% python3 -q
>>> import numpy as np
>>> np.set_printoptions(suppress=True, linewidth=200)
>>> m1 = np.loadtxt("out11.csv", delimiter=",")
>>> print(m1.round(3))
[[ 0.653 -2.156  1.981]
 [-0.507  0.529  2.909]
 [-0.821  1.424  2.51 ]
 [-1.121  2.775  0.208]
 [-0.836  2.485 -1.458]
 [ 0.898 -2.582  1.235]
 [-0.372  1.587 -2.519]
 [ 0.139  0.414 -2.968]
 [-0.306  1.444 -2.612]
 [-0.442  1.735 -2.407]
 [-0.673  2.195 -1.932]
 [-0.494  1.842 -2.316]
 [-0.919  2.614 -1.15 ]
 [ 0.743 -1.193 -2.65 ]
 [-0.117  1.02  -2.819]
 [-0.795  1.346  2.56 ]
 [ 0.214  0.227 -2.984]]
>>> other = np.array([[4, 1, 4], [2, 4, 5], [1, 5, 2]])
>>> np.round(np.einsum("ij->j", m1), 3)
array([ -4.756,  15.704, -14.41 ])
>>> np.vstack([m1, other.T]).shape
(20, 3)
>>> np.round(np.einsum("ij,ij->i", m1, m1), 3)
array([9., 9., 9., 9., 9., 9., 9., 9., 9., 9., 9., 9., 9., 9., 9., 9., 9.])
>>> cent = m1[[14, 4]].astype(float)
>>> for _ in range(7):
...     idx = np.linalg.norm(m1[:, None] - cent, axis=-1).argmin(axis=1)
...     cent = np.array([m1[idx == j].mean(axis=0) for j in range(2)])
... 
>>> idx
array([1, 1, 1, 0, 0, 1, 0, 0, 0, 0, 0, 0, 0, 0, 0, 1, 0])
>>> np.round(cent[1] - cent[0], 3)
array([ 0.234, -1.716,  4.373])
>>> cent.round(3)
array([[-0.349,  1.429, -2.134],
       [-0.114, -0.288,  2.239]])
>>> left, sig, Vh = np.linalg.svd(m1)
>>> evecs = Vh[:(sig > 1e-8).sum()]
>>> rng = np.random.default_rng(94493)
>>> x0 = m1[10] + -2 * m1[5] + rng.integers(2) * np.eye(3)[2]
>>> x0.round(3)
array([-2.469,  7.359, -4.402])
>>> np.linalg.matrix_rank(np.vstack([m1, x0]))
np.int64(2)
>>> np.round(evecs.T @ evecs, 3)
array([[ 0.144, -0.34 , -0.087],
       [-0.34 ,  0.865, -0.035],
       [-0.087, -0.035,  0.991]])
>>> Xs = m1 - m1.mean(axis=1)
Traceback (most recent call last):
  File "<python-input-20>", line 1, in <module>
    Xs = m1 - m1.mean(axis=1)
         ~~~^~~~~~~~~~~~~~~~~
ValueError: operands could not be broadcast together with shapes (17,3) (17,) 
>>> Xs = m1 - m1.mean(axis=0)
>>> left, sig, Vh = np.linalg.svd(Xs, full_matrices=False)
>>> np.searchsorted(np.cumsum(sig ** 2) / (sig ** 2).sum(), 0.9) + 1
np.int64(2)
>>> np.abs(Vh[0]).argmax()
np.int64(2)
>>> np.abs(left[:, 0]).argmax()
np.int64(1)
>>> print(np.round(sig ** 2 / (sig ** 2).sum(), 3) + 0)
[0.666 0.334 0.   ]
>>> arr = np.load("x.npy")
>>> arr
array([[ 5, -5,  5],
       [-5,  5, -5],
       [ 5, -5, 10]])
>>> # symmetric
>>> left, sig, Vh = np.linalg.svd(arr)
>>> sig.round(3) + 0
array([17.071,  2.929,  0.   ])
>>> other = left[:, :2] @ np.diag(sig[:2]) @ Vh[:2]
>>> round(float(np.linalg.norm(arr - other) / np.linalg.norm(arr)), 3)
0.0
>>> other.round(3)
array([[ 5., -5.,  5.],
       [-5.,  5., -5.],
       [ 5., -5., 10.]])
>>> print(np.linalg.matrix_rank(arr, rtol=0.05))
2
>>> round(float(np.linalg.norm(arr - other, 2)), 3), round(sig[2], 3)
(0.0, np.float64(0.0))
>>> r0, g = other[0], other[2]
>>> round(r0 @ g, 3)
np.float64(100.0)
>>> round(float(r0 @ r0), 3)
75.0
>>> p = (r0 @ g) / (r0 @ r0) * r0
>>> round(float((g - p) @ r0), 3)
-0.0
>>> other = np.array([[9, 1, -4], [5, 1, 1]])
>>> cent = np.kron(other, arr)
>>> np.round(np.linalg.norm(cent, 2), 3), round(float(np.linalg.norm(other, 2) * np.linalg.norm(arr, 2)), 3)
(np.float64(185.041), 185.041)
>>> print(cent)
[[ 45 -45  45   5  -5   5 -20  20 -20]
 [-45  45 -45  -5   5  -5  20 -20  20]
 [ 45 -45  90   5  -5  10 -20  20 -40]
 [ 25 -25  25   5  -5   5   5  -5   5]
 [-25  25 -25  -5   5  -5  -5   5  -5]
 [ 25 -25  50   5  -5  10   5  -5  10]]
>>> P = np.triu(np.array([[0, 1, 2], [1, 0, 0], [3, 0, 2]]), 1) + np.eye(3)
>>> other = P @ arr @ np.linalg.inv(P)
>>> print(P @ arr - arr @ P)
[[  5. -10.   5.]
 [  0.   5.  10.]
 [  0.  -5. -10.]]
>>> np.trace(other), np.trace(arr)
(np.float64(20.0), np.int64(20))
>>> print(round(float(np.linalg.det(other)), 3))
0.0
>>> np.round(np.poly(other), 3) + 0
array([  1., -20.,  50.,   0.])
>>> vals, evecs = np.linalg.eigh(arr)
>>> np.round(np.linalg.svd(arr, compute_uv=False), 3) + 0
array([17.071,  2.929,  0.   ])
>>> vals.round(3) + 0
array([ 0.   ,  2.929, 17.071])
>>> np.round(np.linalg.eigvalsh(arr @ arr), 3) + 0
array([  0.   ,   8.579, 291.421])
>>> print(np.round(evecs @ np.diag(vals) @ evecs.T, 3))
[[ 5. -5.  5.]
 [-5.  5. -5.]
 [ 5. -5. 10.]]
>>> print(np.unique(vals.round(6) + 0, return_counts=True)[1])
[1 1 1]
>>> other = np.array([[5, -2], [1, -3]])
>>> cent = np.array([[0, 1], [-1, -2]])
>>> feats = np.kron(other, cent)
>>> print(feats)
[[  0   5   0  -2]
 [ -5 -10   2   4]
 [  0   1   0  -3]
 [ -1  -2   3   6]]
>>> idx = rng.permutation(4)
>>> idx
array([1, 2, 3, 0])
>>> other = feats[idx][:, idx]
>>> np.allclose(other, feats)
False
>>> print(other)
[[-10   2   4  -5]
 [  1   0  -3   0]
 [ -2   3   6  -1]
 [  5   0  -2   0]]
>>> np.diag(other)
array([-10,   0,   6,   0])
